>>> import numpy as np
>>> import numpy.linalg as la
>>> np.set_printoptions(precision=3, suppress=True, linewidth=120)
>>> M = np.load("m.npy")
>>> M
array([[ 0, -1,  0,  0, -2,  0,  0,  0],
       [ 0,  0,  0,  0,  0,  0,  0,  0],
       [ 0,  0, -1,  0,  0,  0, -2,  0],
       [ 0,  0,  0,  0, -1,  0,  0,  0],
       [ 0,  0,  0, -1,  0,  0,  0, -2],
       [-1,  0, -1,  0, -2,  1,  0, -1],
       [ 0,  0,  0,  0,  0,  0,  1, -1],
       [ 0,  0,  0,  0,  0,  0,  0,  0],
       [ 0,  0,  0,  0,  2,  1,  0,  0],
       [ 0,  0,  0, -2,  2,  0,  0,  0],
       [ 0,  0,  0,  0,  1,  0, -1,  0]])
>>> # row 7 repeats row 1
>>> proj = M @ la.solve(M.T @ M, M.T)
>>> proj @ M[:, 1]
array([-1.,  0.,  0.,  0.,  0.,  0.,  0.,  0.,  0.,  0.,  0.])
>>> round(np.trace(proj), 3)
np.float64(8.0)
>>> np.allclose(proj @ proj, proj)
True
>>> la.matrix_rank(np.eye(11) - proj)
np.int64(3)
>>> rng = np.random.default_rng(4306)
>>> A2 = M + rng.integers(-2, 3, (11, 6)) @ rng.integers(-2, 3, (6, 8))
>>> A2
array([[  0,  -6,  -5,   0,   8,   5,  -3,  -5],
       [  1,  -3,   6,  -2,   7,   6,   2,  -4],
       [ -4,   1,  -1,   2,  -4,  -8,  -8,  -2],
       [  1,   6,  -3,   2,  -2,   2,   5,   1],
       [ -3,  -1,  -1,  -3,   2,  -3,  -8,  -3],
       [ -6,  -9,   3,   2,  -3,   7,  -2,   5],
       [  5,  -5,   5,  -2,   2,   4,   7,  -2],
       [  3,  -2,  -2,   2,  -1,  -6,   1,  -6],
       [  6,   1,  10,  -8,   1,  -1,   3,   0],
       [ -2,  -2,   0,   0,   4,  -6,  -5,  -8],
       [ -7, -10,  -2,   8,   0,  -6,  -9,  -6]])
>>> np.round(la.svd(A2 - M, compute_uv=False), 3) + 0
array([27.348, 20.444, 16.462, 15.368, 10.859,  5.659,  0.   ,  0.   ])
>>> la.matrix_rank(A2 - M, tol=1e-8)
np.int64(6)
>>> x = np.array([8, 9, 5, -3, 6, 9, 0, -8])
>>> np.sign((M @ x).round(6))
array([-1,  0, -1, -1,  1, -1,  1,  0,  1,  1,  1])
>>> M * x
array([[  0,  -9,   0,   0, -12,   0,   0,   0],
       [  0,   0,   0,   0,   0,   0,   0,   0],
       [  0,   0,  -5,   0,   0,   0,   0,   0],
       [  0,   0,   0,   0,  -6,   0,   0,   0],
       [  0,   0,   0,   3,   0,   0,   0,  16],
       [ -8,   0,  -5,   0, -12,   9,   0,   8],
       [  0,   0,   0,   0,   0,   0,   0,   8],
       [  0,   0,   0,   0,   0,   0,   0,   0],
       [  0,   0,   0,   0,  12,   9,   0,   0],
       [  0,   0,   0,   6,  12,   0,   0,   0],
       [  0,   0,   0,   0,   6,   0,   0,   0]])
>>> M @ (2 * x)
array([-42,   0, -10, -12,  38, -16,  16,   0,  42,  36,  12])
>>> M @ np.ones(8)
array([-3.,  0., -3., -1., -3., -4.,  0.,  0.,  3.,  0.,  0.])
>>> x @ M
Traceback (most recent call last):
  File "<python-input-21>", line 1, in <module>
    x @ M
    ~~^~~
ValueError: matmul: Input operand 1 has a mismatch in its core dimension 0, with gufunc signature (n?,k),(k,m?)->(n?,m?) (size 11 is different from 8)
>>> np.einsum("ij,j->i", M, x)
array([-21,   0,  -5,  -6,  19,  -8,   8,   0,  21,  18,   6])
>>> u = np.array([4, 2, 3])
>>> np.cross(M[4, :3], M[8, :3])
array([0, 0, 0])
>>> np.array([np.convolve(row, u, "same") for row in M])
array([[ -4,  -2,  -3,  -8,  -4,  -6,   0,   0],
       [  0,   0,   0,   0,   0,   0,   0,   0],
       [  0,  -4,  -2,  -3,   0,  -8,  -4,  -6],
       [  0,   0,   0,  -4,  -2,  -3,   0,   0],
       [  0,   0,  -4,  -2,  -3,   0,  -8,  -4],
       [ -2,  -7,  -2, -11,   0,  -4,  -1,  -2],
       [  0,   0,   0,   0,   0,   4,  -2,   1],
       [  0,   0,   0,   0,   0,   0,   0,   0],
       [  0,   0,   0,   8,   8,   8,   3,   0],
       [  0,   0,  -8,   4,  -2,   6,   0,   0],
       [  0,   0,   0,   4,   2,  -1,  -2,  -3]])
>>> np.polyval(u, M[4])
array([ 3,  3,  3,  5,  3,  3,  3, 15])
>>> E = np.load("out3.npy")
>>> E
array([[ 0.038,  0.068,  0.073, -0.069, -0.07 , -0.007, -0.038],
       [ 0.469,  0.932,  1.053, -0.896,  0.02 , -1.043, -1.027],
       [-0.242, -0.481, -0.46 ,  0.526,  0.002,  0.459,  0.512],
       [ 0.447,  0.932,  0.881, -0.859, -0.009, -0.88 , -0.817],
       [ 2.699,  5.295,  5.414, -5.435, -0.027, -5.384, -5.38 ],
       [-0.773, -1.367, -1.353,  1.423,  0.063,  1.381,  1.409],
       [-0.058, -0.349, -0.191,  0.209, -0.045,  0.193,  0.247],
       [-2.249, -4.3  , -4.327,  4.324,  0.088,  4.266,  4.304],
       [ 0.924,  1.685,  1.68 , -1.715, -0.053, -1.628, -1.683],
       [-0.39 , -0.894, -0.839,  0.841,  0.06 ,  0.855,  0.943],
       [-0.519, -0.857, -0.919,  0.929, -0.027,  0.946,  1.036]])
>>> t3 = np.stack([E, 4 * E, E[::-1]])
>>> la.matrix_rank(t3)
array([7, 7, 7])
>>> (t3 @ E.T).shape
(3, 11, 11)
>>> la.matrix_rank(t3.reshape(3, -1))
np.int64(2)
>>> O, vecs = la.qr(E[:, :1])[0], la.qr(E[:, 1:])[0]
>>> sigma = la.svd(O.T @ vecs, compute_uv=False)
>>> np.degrees(np.arccos(sigma.clip(0, 1)))
array([1.799])
>>> sigma
array([1.])
